>>> import numpy as np
>>> import numpy.linalg as la
>>> np.set_printoptions(precision=2, suppress=True, linewidth=120)
>>> W0 = np.loadtxt("run0.csv", delimiter=",")
>>> print(W0)
[[-0.67 -0.74 -0.02]
 [ 0.17 -0.18  0.97]
 [-0.72  0.65  0.24]]
>>> rng = np.random.default_rng(6676)
>>> lab = rng.permutation(3)
>>> M2 = W0[:, lab] * rng.choice([-1, 1], 3)
>>> print(M2)
[[ 0.02  0.67 -0.74]
 [-0.97 -0.17 -0.18]
 [-0.24  0.72  0.65]]
>>> Uu, _, vt = la.svd(W0.T @ M2)
>>> print(np.round(Uu @ vt, 2) + 0)
[[ 0. -1.  0.]
 [ 0.  0.  1.]
 [-1.  0.  0.]]
>>> print(np.round(la.lstsq(W0, M2)[0], 2) + 0)
[[ 0. -1.  0.]
 [ 0.  0.  1.]
 [-1.  0.  0.]]
>>> lab = rng.permutation(3)
>>> print(lab)
[1 2 0]
>>> M2 = W0[lab][:, lab]
>>> print(M2)
[[-0.18  0.97  0.17]
 [ 0.65  0.24 -0.72]
 [-0.74 -0.02 -0.67]]
>>> print(np.diag(M2))
[-0.18  0.24 -0.67]
>>> print(np.sort(np.abs(la.eigvals(M2))))
[1. 1. 1.]
>>> print(round(float(la.det(M2)), 2), np.round(la.det(W0[lab]), 2))
1.0 1.0
>>> print(np.allclose(M2, W0))
False
>>> M2 = np.array([[0, 6, 8, 4, 5, -6],
...     [8, 3, 6, 3, 5, -7],
...     [6, 7, 7, 7, -1, -8],
...     [-7, 3, -2, -5, -3, -1],
...     [3, -4, 1, 4, -1, 2],
...     [-5, 0, -8, 3, 0, -2]])
>>> arr = M2 + M2.T
>>> print(arr)
[[  0  14  14  -3   8 -11]
 [ 14   6  13   6   1  -7]
 [ 14  13  14   5   0 -16]
 [ -3   6   5 -10   1   2]
 [  8   1   0   1  -2   2]
 [-11  -7 -16   2   2  -4]]
>>> u = np.array([0, -1, -1, -1, 0, 5])
>>> M2 = arr + np.outer(u, np.eye(6)[4])
>>> print(M2)
[[  0.  14.  14.  -3.   8. -11.]
 [ 14.   6.  13.   6.   0.  -7.]
 [ 14.  13.  14.   5.  -1. -16.]
 [ -3.   6.   5. -10.   0.   2.]
 [  8.   1.   0.   1.  -2.   2.]
 [-11.  -7. -16.   2.   7.  -4.]]
>>> print(la.matrix_rank(la.inv(M2) - la.inv(arr), tol=1e-8))
1
>>> print(la.matrix_rank(M2 - arr))
1
>>> print(np.round(la.det(M2) / la.det(arr), 2), round(float(1 + la.solve(arr, u)[4]), 2))
1.49 1.49
>>> K = np.loadtxt("case18.csv", delimiter=",")
>>> print(K)
[[0.33 0.   0.   0.33 0.   0.33]
 [0.   0.67 0.   0.   0.33 0.  ]
 [0.   0.   0.5  0.   0.5  0.  ]
 [0.   0.33 0.   0.67 0.   0.  ]
 [0.25 0.25 0.25 0.   0.25 0.  ]
 [0.   0.   0.   0.   0.   1.  ]]
>>> u = np.array([2, -1])
>>> print(np.convolve(K[1], u))
[ 0.    1.33 -0.67  0.    0.67 -0.33  0.  ]
>>> print(np.cross(K[1, :3], K[2, :3]))
[0.33 0.   0.  ]
>>> print(np.polyval(u, K[1]))
[-1.    0.33 -1.   -1.   -0.33 -1.  ]
>>> print(np.array([np.convolve(row, u, "same") for row in K]))
[[ 0.67 -0.33  0.    0.67 -0.33  0.67]
 [ 0.    1.33 -0.67  0.    0.67 -0.33]
 [ 0.    0.    1.   -0.5   1.   -0.5 ]
 [ 0.    0.67 -0.33  1.33 -0.67  0.  ]
 [ 0.5   0.25  0.25 -0.25  0.5  -0.25]
 [ 0.    0.    0.    0.    0.    2.  ]]
>>> mat = np.load("data.npy")
>>> print(mat)
[[ 2.  3.  0.  0.  0.  0.]
 [ 0. -2.  0.  0.  0.  0.]
 [ 0.  0.  3.  4.  3.  3.]
 [ 0.  0.  5. -1.  5.  2.]
 [ 0.  0.  3.  0. -4. -5.]
 [ 0.  0.  5.  1. -5. -4.]]
>>> u, r1 = mat[1], mat[5]
>>> print(u @ r1)
0.0
>>> pr = (u @ r1) / (u @ u) * u
>>> print(la.matrix_rank(np.outer(u, r1)))
1
>>> print(r1 - pr)
[ 0.  0.  5.  1. -5. -4.]
>>> print((r1 - pr) @ u)
0.0
>>> data = np.load("arr.npy")
>>> print(data)
[[-2  0 10]
 [-4 -4  1]
 [ 0  0  0]
 [ 0  0  0]
 [ 0  0  0]
 [-2  0 10]
 [ 0  0  0]
 [ 2  4  9]
 [-4 -4  1]
 [ 0  0  0]
 [ 2  4  9]
 [-5  7 12]
 [ 0  0  0]
 [ 2  4  9]
 [-9  3 13]
 [ 2  4  9]
 [ 0  0  0]
 [ 0  0  0]
 [ 0  0  0]
 [ 0  0  0]
 [ 2  4  9]
 [-7  3  3]
 [-4 -4  1]]
>>> P = data @ la.solve(data.T @ data, data.T)
>>> print(np.round(la.eigvalsh(P), 2) + 0)
[0. 0. 0. 0. 0. 0. 0. 0. 0. 0. 0. 0. 0. 0. 0. 0. 0. 0. 0. 0. 1. 1. 1.]
>>> print(np.allclose(P @ P, P))
True
>>> print(np.diag(P))
[0.23 0.2  0.   0.   0.   0.23 0.   0.15 0.2  0.   0.15 0.39 0.   0.15 0.41 0.15 0.   0.   0.   0.   0.15 0.39 0.2 ]
>>> m1 = np.array([[3.28, -2.12, -3.16, 0.4, -0.28],
...     [5.78, -3.06, -2.67, -1.97, -1.12],
...     [0.82, 0.35, 0.54, 0.67, 0.16],
...     [3.34, -2.56, -5.46, 2.86, 0.31],
...     [-0.96, -0.07, -1.05, 0.98, 0.3],
...     [1.18, -0.46, -0.8, 0.54, 0.03]])
>>> rk = la.matrix_rank(m1)
>>> print(rk)
3
>>> N = la.svd(m1)[2][rk:].T
>>> print([int(la.matrix_rank(m1[:i])) for i in range(1, len(m1) + 1)])
[1, 2, 3, 3, 3, 3]
>>> Uu, sig, vt = la.svd(m1)
>>> vecs = vt[:(sig > 1e-8).sum()]
>>> x = m1[5] + -3 * m1[2] + rng.integers(2) * np.eye(5)[3]
>>> print(x)
[-1.28 -1.51 -2.42 -1.47 -0.45]
>>> print(np.diag(vecs.T @ vecs))
[0.97 0.28 0.8  0.87 0.07]
>>> print(np.allclose(vecs.T @ vecs @ x, x))
True
>>> print(m1 @ la.pinv(m1) @ m1)
[[ 3.28 -2.12 -3.16  0.4  -0.28]
 [ 5.78 -3.06 -2.67 -1.97 -1.12]
 [ 0.82  0.35  0.54  0.67  0.16]
 [ 3.34 -2.56 -5.46  2.86  0.31]
 [-0.96 -0.07 -1.05  0.98  0.3 ]
 [ 1.18 -0.46 -0.8   0.54  0.03]]
>>> print(la.lstsq(m1[:-1].T, m1[-1])[2])
3
>>> print(np.allclose(m1[:-1].T @ la.lstsq(m1[:-1].T, m1[-1])[0], m1[-1]))
True
>>> print(np.unique(m1.round(6), axis=0).shape)
(6, 5)
>>> print(np.round(np.trace(la.pinv(m1) @ m1), 2))
3.0
>>> M = np.load("dump.npy")
>>> print(M)
[[ 3.5   0.83  4.5   1.17  4.5 ]
 [-1.15  2.38 -0.15 -0.38 -0.15]
 [-3.    3.   -2.   -1.   -2.  ]
 [-1.12  2.37 -0.12 -0.37 -0.12]
 [ 5.56  0.15  6.56  1.85  6.56]
 [ 1.39  1.54  2.39  0.46  2.39]
 [-2.22  2.74 -1.22 -0.74 -1.22]
 [-2.01  2.67 -1.01 -0.67 -1.01]
 [-1.96  2.65 -0.96 -0.65 -0.96]
 [ 2.27  1.24  3.27  0.76  3.27]
 [ 1.17  1.61  2.17  0.39  2.17]
 [ 1.02  1.66  2.02  0.34  2.02]]
>>> Uu, sig, vt = la.svd(M)
>>> vecs = vt[:(sig > 1e-8).sum()]
>>> x = M[3] + 4 * M[7] + rng.integers(2) * np.eye(5)[4]
>>> print(x)
[-9.16 13.05 -4.16 -3.05 -3.16]
>>> print(vecs.T @ vecs)
[[ 0.5  -0.25  0.25 -0.25  0.25]
 [-0.25  0.87  0.13 -0.12  0.13]
 [ 0.25  0.13  0.37  0.12  0.37]
 [-0.25 -0.12  0.12  0.88  0.12]
 [ 0.25  0.13  0.37  0.12  0.37]]
>>> print(la.matrix_rank(np.vstack([M, x])))
4
>>> Uu, sig, vt = la.svd(M)
>>> print(np.argmax(sig[:-1] / (sig[1:] + 1e-6)) + 1)
3
>>> print(sig.round(2) + 0)
[16.44  7.7   0.01  0.    0.  ]
>>> M2 = Uu[:, :3] @ np.diag(sig[:3]) @ vt[:3]
>>> print(round(la.norm(M - M2) / la.norm(M), 2))
0.0
>>> print(np.round(la.norm(M - M2, 2), 2), round(sig[3], 2))
0.0 0.0
>>> print(M2)
[[ 3.5   0.83  4.5   1.17  4.5 ]
 [-1.15  2.38 -0.15 -0.38 -0.15]
 [-3.    3.   -2.   -1.   -2.  ]
 [-1.12  2.37 -0.12 -0.37 -0.12]
 [ 5.56  0.15  6.56  1.85  6.56]
 [ 1.39  1.54  2.39  0.46  2.39]
 [-2.22  2.74 -1.22 -0.74 -1.22]
 [-2.01  2.67 -1.01 -0.67 -1.01]
 [-1.96  2.65 -0.96 -0.65 -0.96]
 [ 2.27  1.24  3.27  0.76  3.27]
 [ 1.17  1.61  2.17  0.39  2.17]
 [ 1.02  1.66  2.02  0.34  2.02]]
>>> ang = np.radians(60)
>>> Rm = np.eye(5)
>>> Rm[3, 3] = Rm[0, 0] = np.cos(ang)
>>> Rm[3, 0], Rm[0, 3] = -np.sin(ang), np.sin(ang)
>>> print(Rm)
[[ 0.5   0.    0.    0.87  0.  ]
 [ 0.    1.    0.    0.    0.  ]
 [ 0.    0.    1.    0.    0.  ]
 [-0.87  0.    0.    0.5   0.  ]
 [ 0.    0.    0.    0.    1.  ]]
>>> M2 = M @ Rm.T
>>> print(np.allclose(M @ M.T, M2 @ M2.T))
True
>>> print(round(float(la.det(Rm)), 2), np.trace(Rm))
1.0 4.0
>>> T = np.stack([Rm, 4 * Rm, Rm[::-1]])
>>> print((T @ Rm.T).shape)
(3, 5, 5)
>>> print(la.matrix_rank(T.reshape(3, -1)))
2
>>> print(T.sum(axis=0))
[[ 2.5   0.    0.    4.33  1.  ]
 [-0.87  5.    0.    0.5   0.  ]
 [ 0.    0.    6.    0.    0.  ]
 [-4.33  1.    0.    2.5   0.  ]
 [ 0.5   0.    0.    0.87  5.  ]]
>>> feats = np.arange(24).reshape(6, 4) + 2
>>> print(feats)
[[ 2  3  4  5]
 [ 6  7  8  9]
 [10 11 12 13]
 [14 15 16 17]
 [18 19 20 21]
 [22 23 24 25]]
>>> Uu, sig, vt = la.svd(feats)
>>> print(sig.round(2) + 0)
[74.28  2.47  0.    0.  ]
>>> print(np.argmax(sig[:-1] / (sig[1:] + 1e-6)) + 1)
2
>>> M2 = Uu[:, :2] @ np.diag(sig[:2]) @ vt[:2]
>>> print(round(la.norm(feats - M2, 2), 2), round(float(sig[2]), 2))
0.0 0.0
>>> print(la.matrix_rank(M2))
2
